% python3 -q
>>> import numpy as np
>>> np.set_printoptions(precision=4, suppress=True, linewidth=100)
>>> W0 = np.load("block14.npy")
>>> W0
array([[ 1,  1,  2, -2, -1,  0],
       [-3, -1,  0, -2,  1,  1],
       [ 1,  1, -3,  2, -1,  3],
       [ 3,  1, -3,  3,  1,  3],
       [ 0,  1, -1,  0, -2,  0],
       [ 2, -1, -3,  2, -3, -1]])
>>> out = W0 / np.linalg.norm(W0, axis=1, keepdims=True)
>>> cov = out @ out.T
>>> np.linalg.norm(out, axis=1)
array([1., 1., 1., 1., 1., 1.])
>>> np.round(np.degrees(np.arccos(np.clip(cov[5, 4], -1, 1))), 4)
np.float64(51.8871)
>>> np.argwhere(np.triu(np.abs(cov) > 0.95, 1))
array([], shape=(0, 2), dtype=int64)
>>> x0 = np.array([1, -3, 2, -2, 3, -2])
>>> h1 = np.maximum(W0 @ x0, 0)
>>> np.tanh(W0 @ x0)
array([ 0.9951,  0.9999, -1.    , -1.    , -1.    , -1.    ])
>>> W0.T @ h1
array([-12,  -2,   6, -16,   2,   5])
>>> np.maximum(W0 @ x0, 0) - np.maximum(-W0 @ x0, 0)
array([  3,   5, -21, -15, -11, -12])
>>> def softmax(z):
...     e = np.exp(z - z.max(axis=-1, keepdims=True))
...     return e / e.sum(axis=-1, keepdims=True)
... 
>>> softmax(W0[4] + 3)
array([0.1607, 0.4369, 0.0591, 0.1607, 0.0218, 0.1607])
>>> softmax(W0).sum(axis=1)
array([1., 1., 1., 1., 1., 1.])
>>> scores = W0 @ W0.T / np.sqrt(6)
>>> np.round(softmax(scores + np.triu(np.full(scores.shape, -np.inf), 1)), 4) + 0
array([[1.    , 0.    , 0.    , 0.    , 0.    , 0.    ],
       [0.001 , 0.999 , 0.    , 0.    , 0.    , 0.    ],
       [0.    , 0.    , 1.    , 0.    , 0.    , 0.    ],
       [0.    , 0.    , 0.0111, 0.9889, 0.    , 0.    ],
       [0.0552, 0.0108, 0.4254, 0.0831, 0.4254, 0.    ],
       [0.    , 0.    , 0.0033, 0.0033, 0.0003, 0.9932]])
>>> Q, Rm = np.linalg.qr(W0)
>>> Q.shape, Rm.shape
((6, 6), (6, 6))
>>> np.round(Q.T @ Q, 4) + 0
array([[1., 0., 0., 0., 0., 0.],
       [0., 1., 0., 0., 0., 0.],
       [0., 0., 1., 0., 0., 0.],
       [0., 0., 0., 1., 0., 0.],
       [0., 0., 0., 0., 1., 0.],
       [0., 0., 0., 0., 0., 1.]])
>>> np.allclose(Rm.T @ Rm, W0.T @ W0)
True
>>> round(float(np.trace(Q @ Q.T)), 4)
6.0
>>> np.round(Q @ Rm, 4) + 0
array([[ 1.,  1.,  2., -2., -1.,  0.],
       [-3., -1.,  0., -2.,  1.,  1.],
       [ 1.,  1., -3.,  2., -1.,  3.],
       [ 3.,  1., -3.,  3.,  1.,  3.],
       [ 0.,  1., -1.,  0., -2.,  0.],
       [ 2., -1., -3.,  2., -3., -1.]])
>>> rng = np.random.default_rng(31)
>>> theta = np.sort(rng.uniform(-2, 2, 30))
>>> M = np.c_[theta, theta ** 2, theta ** 3] @ np.array([[-9, -1, -3, 2, -4, -5],
...     [-8, 2, -5, -8, 5, -8],
...     [3, 7, -2, -7, -8, -1]])
>>> M
array([[-33.5946, -40.4399,   1.4999,  16.336 ,  83.0396, -12.8533],
       [-29.283 , -35.0812,   1.0577,  12.896 ,  74.2659, -11.6748],
       [-26.9794, -32.255 ,   0.8426,  11.1243,  69.5739, -11.0199],
       [-23.8738, -28.4891,   0.5783,   8.8172,  63.2399, -10.1057],
       [-17.7795, -21.265 ,   0.1577,   4.6061,  50.7584,  -8.1913],
       [-12.3418, -15.0394,  -0.0837,   1.2951,  39.5051,  -6.3141],
       [ -8.2464, -10.5207,  -0.1568,  -0.8179,  30.8751,  -4.7575],
       [ -5.0046,  -7.072 ,  -0.1261,  -2.1596,  23.8487,  -3.4026],
       [ -0.0915,  -2.1195,   0.1534,  -3.1845,  12.2438,  -0.9845],
       [  0.6254,  -1.4253,   0.234 ,  -3.1236,  10.2616,  -0.5577],
       [  0.628 ,  -1.4229,   0.2343,  -3.1232,  10.2542,  -0.5561],
       [  1.9072,   0.2917,   0.5053,  -1.143 ,   1.8884,   0.8081],
       [  0.8879,   0.1247,   0.2718,  -0.3069,   0.5102,   0.4539],
       [ -0.6723,  -0.0581,  -0.2367,   0.0987,  -0.2596,  -0.392 ],
       [ -3.4795,   0.0925,  -1.4752,  -0.3612,  -1.0003,  -2.3565],
       [ -4.152 ,   0.2293,  -1.8295,  -0.6506,  -1.1692,  -2.8959],
       [ -4.4284,   0.2975,  -1.9817,  -0.7885,  -1.2417,  -3.125 ],
       [ -6.7448,   1.1573,  -3.4095,  -2.3759,  -1.9708,  -5.2139],
       [ -8.3254,   2.0636,  -4.5497,  -3.9135,  -2.6452,  -6.8186],
       [ -9.0478,   2.5726,  -5.1193,  -4.746 ,  -3.0155,  -7.6034],
       [ -9.3445,   2.8   ,  -5.3625,  -5.1124,  -3.1802,  -7.9355],
       [-10.175 ,   3.4957,  -6.0734,  -6.2171,  -3.6838,  -8.8966],
       [-10.3246,   3.6306,  -6.2063,  -6.4288,  -3.7816,  -9.0748],
       [-11.1106,   4.39  ,  -6.93  ,  -7.6074,  -4.333 , -10.0375],
       [-19.6294,  20.3779, -18.6338, -30.2674, -16.662 , -24.4325],
       [-22.448 ,  31.4653, -25.369 , -45.001 , -25.7612, -32.1042],
       [-22.7376,  32.9483, -26.2303, -46.9402, -27.0006, -33.0637],
       [-25.5025,  54.5517, -38.1124, -74.633 , -45.4824, -45.9205],
       [-25.6356,  56.2965, -39.0307, -76.834 , -47.0035, -46.8891],
       [-25.8832,  59.9868, -40.9574, -81.4754, -50.2323, -48.9112]])
>>> np.abs(np.diag(np.linalg.qr(M)[1])) > 1e-9
array([ True,  True,  True, False, False, False])
>>> round(float(np.trace(np.linalg.pinv(M) @ M)), 4)
3.0
>>> np.allclose(M[:-1].T @ np.linalg.lstsq(M[:-1].T, M[-1])[0], M[-1])
True
>>> np.linalg.lstsq(M[:-1].T, M[-1])[2]
np.int32(3)
>>> X = np.loadtxt("arr.csv", delimiter=",")
>>> X
array([[3., 2., 2., 5., 1., 0., 1., 5., 5.],
       [5., 0., 2., 5., 4., 1., 2., 5., 5.],
       [0., 1., 0., 1., 2., 3., 0., 3., 2.],
       [0., 4., 2., 2., 5., 2., 3., 1., 1.],
       [3., 4., 1., 5., 2., 3., 2., 3., 5.],
       [1., 5., 1., 2., 4., 4., 4., 3., 0.],
       [4., 2., 4., 1., 4., 0., 3., 2., 3.],
       [0., 1., 1., 0., 5., 2., 0., 2., 2.],
       [0., 0., 1., 2., 1., 3., 4., 0., 5.]])
>>> (X - X.T) / 2
array([[ 0. , -1.5,  1. ,  2.5, -1. , -0.5, -1.5,  2.5,  2.5],
       [ 1.5,  0. ,  0.5,  0.5,  0. , -2. ,  0. ,  2. ,  2.5],
       [-1. , -0.5,  0. , -0.5,  0.5,  1. , -2. ,  1. ,  0.5],
       [-2.5, -0.5,  0.5,  0. ,  0. ,  0. ,  1. ,  0.5, -0.5],
       [ 1. ,  0. , -0.5,  0. ,  0. , -0.5, -1. , -1. ,  2. ],
       [ 0.5,  2. , -1. ,  0. ,  0.5,  0. ,  2. ,  0.5, -1.5],
       [ 1.5,  0. ,  2. , -1. ,  1. , -2. ,  0. ,  1. , -0.5],
       [-2.5, -2. , -1. , -0.5,  1. , -0.5, -1. ,  0. ,  1. ],
       [-2.5, -2.5, -0.5,  0.5, -2. ,  1.5,  0.5, -1. ,  0. ]])
>>> (X + X.T) / 2
array([[3. , 3.5, 1. , 2.5, 2. , 0.5, 2.5, 2.5, 2.5],
       [3.5, 0. , 1.5, 4.5, 4. , 3. , 2. , 3. , 2.5],
       [1. , 1.5, 0. , 1.5, 1.5, 2. , 2. , 2. , 1.5],
       [2.5, 4.5, 1.5, 2. , 5. , 2. , 2. , 0.5, 1.5],
       [2. , 4. , 1.5, 5. , 2. , 3.5, 3. , 4. , 3. ],
       [0.5, 3. , 2. , 2. , 3.5, 4. , 2. , 2.5, 1.5],
       [2.5, 2. , 2. , 2. , 3. , 2. , 3. , 1. , 3.5],
       [2.5, 3. , 2. , 0.5, 4. , 2.5, 1. , 2. , 1. ],
       [2.5, 2.5, 1.5, 1.5, 3. , 1.5, 3.5, 1. , 5. ]])
>>> np.allclose(X, X.T)
False
>>> np.linalg.matrix_power(X, 3)
array([[ 735.,  978.,  674., 1139., 1373.,  995., 1048., 1045., 1456.],
       [ 959., 1201.,  871., 1457., 1773., 1228., 1323., 1359., 1846.],
       [ 467.,  568.,  392.,  657.,  796.,  534.,  586.,  626.,  786.],
       [ 802.,  992.,  724., 1226., 1435.,  947., 1026., 1167., 1520.],
       [1021., 1277.,  929., 1516., 1839., 1237., 1346., 1434., 1914.],
       [ 992., 1192.,  861., 1496., 1722., 1131., 1184., 1440., 1848.],
       [ 713.,  969.,  713., 1181., 1453., 1004., 1069., 1107., 1540.],
       [ 488.,  631.,  452.,  740.,  918.,  610.,  693.,  694.,  900.],
       [ 632.,  695.,  539.,  832.,  995.,  660.,  766.,  813., 1049.]])
>>> round(float(np.linalg.det(X)), 4)
-70618.0
>>> E = np.loadtxt("dump.csv", delimiter=",")
>>> E
array([[ 5.,  5.,  2.,  1.,  5.,  5.,  0.],
       [ 7.,  7.,  2.,  1.,  7., 10.,  2.],
       [10.,  8.,  5.,  6.,  7., 10.,  4.],
       [12.,  9., 10., 10., 12., 12.,  6.],
       [13., 12., 14., 11., 16., 12., 11.],
       [16., 16., 16., 12., 16., 12., 15.],
       [19., 20., 21., 14., 18., 13., 16.],
       [22., 20., 25., 19., 20., 18., 17.],
       [27., 23., 28., 19., 23., 19., 21.],
       [31., 23., 30., 22., 27., 22., 26.],
       [34., 26., 30., 22., 31., 27., 30.],
       [39., 29., 32., 25., 33., 29., 30.],
       [39., 30., 36., 28., 36., 30., 31.],
       [39., 30., 38., 29., 39., 31., 31.],
       [41., 33., 43., 32., 40., 31., 32.],
       [45., 34., 45., 36., 44., 32., 36.],
       [50., 34., 47., 36., 48., 32., 39.],
       [50., 39., 52., 40., 49., 37., 43.],
       [55., 44., 52., 42., 54., 40., 43.],
       [56., 44., 53., 46., 54., 45., 47.],
       [61., 46., 58., 49., 59., 50., 47.],
       [66., 50., 60., 49., 62., 50., 52.]])
>>> Ac = E - E.mean(axis=0)
>>> Uu, sig, Vt = np.linalg.svd(Ac, full_matrices=False)
>>> np.round(Ac.mean(axis=0), 4) + 0
array([0., 0., 0., 0., 0., 0., 0.])
>>> x0 = np.array([-7, 0, 9, 2, -6, -1, 9])
>>> rhs = E @ x0
>>> np.round(np.linalg.solve(E.T @ E, E.T @ rhs), 4) + 0
array([-7.,  0.,  9.,  2., -6., -1.,  9.])
>>> rhs = rhs + 0.02 * rng.normal(size=22)
>>> rhs
array([-50.0121, -63.0142, -29.0165,  -3.9971,  48.0187,  83.0004, 107.0139, 124.0063, 133.0301,
       146.9599, 132.9574, 107.996 , 140.0127, 140.9918, 181.0085, 189.9765, 175.9748, 253.9857,
       190.0168, 231.0139, 211.9857, 222.0036])
>>> coef, *_ = np.linalg.lstsq(E, rhs)
>>> np.round(E.T @ (rhs - E @ coef), 4) + 0
array([0., 0., 0., 0., 0., 0., 0.])
>>> [round(float(np.linalg.norm(np.linalg.solve(E.T @ E + lam * np.eye(7), E.T @ rhs))), 2) for lam in (0, 1, 10, 100)]
[15.87, 15.6, 13.77, 8.08]
>>> coef.round()
array([-7.,  0.,  9.,  2., -6., -1.,  9.])
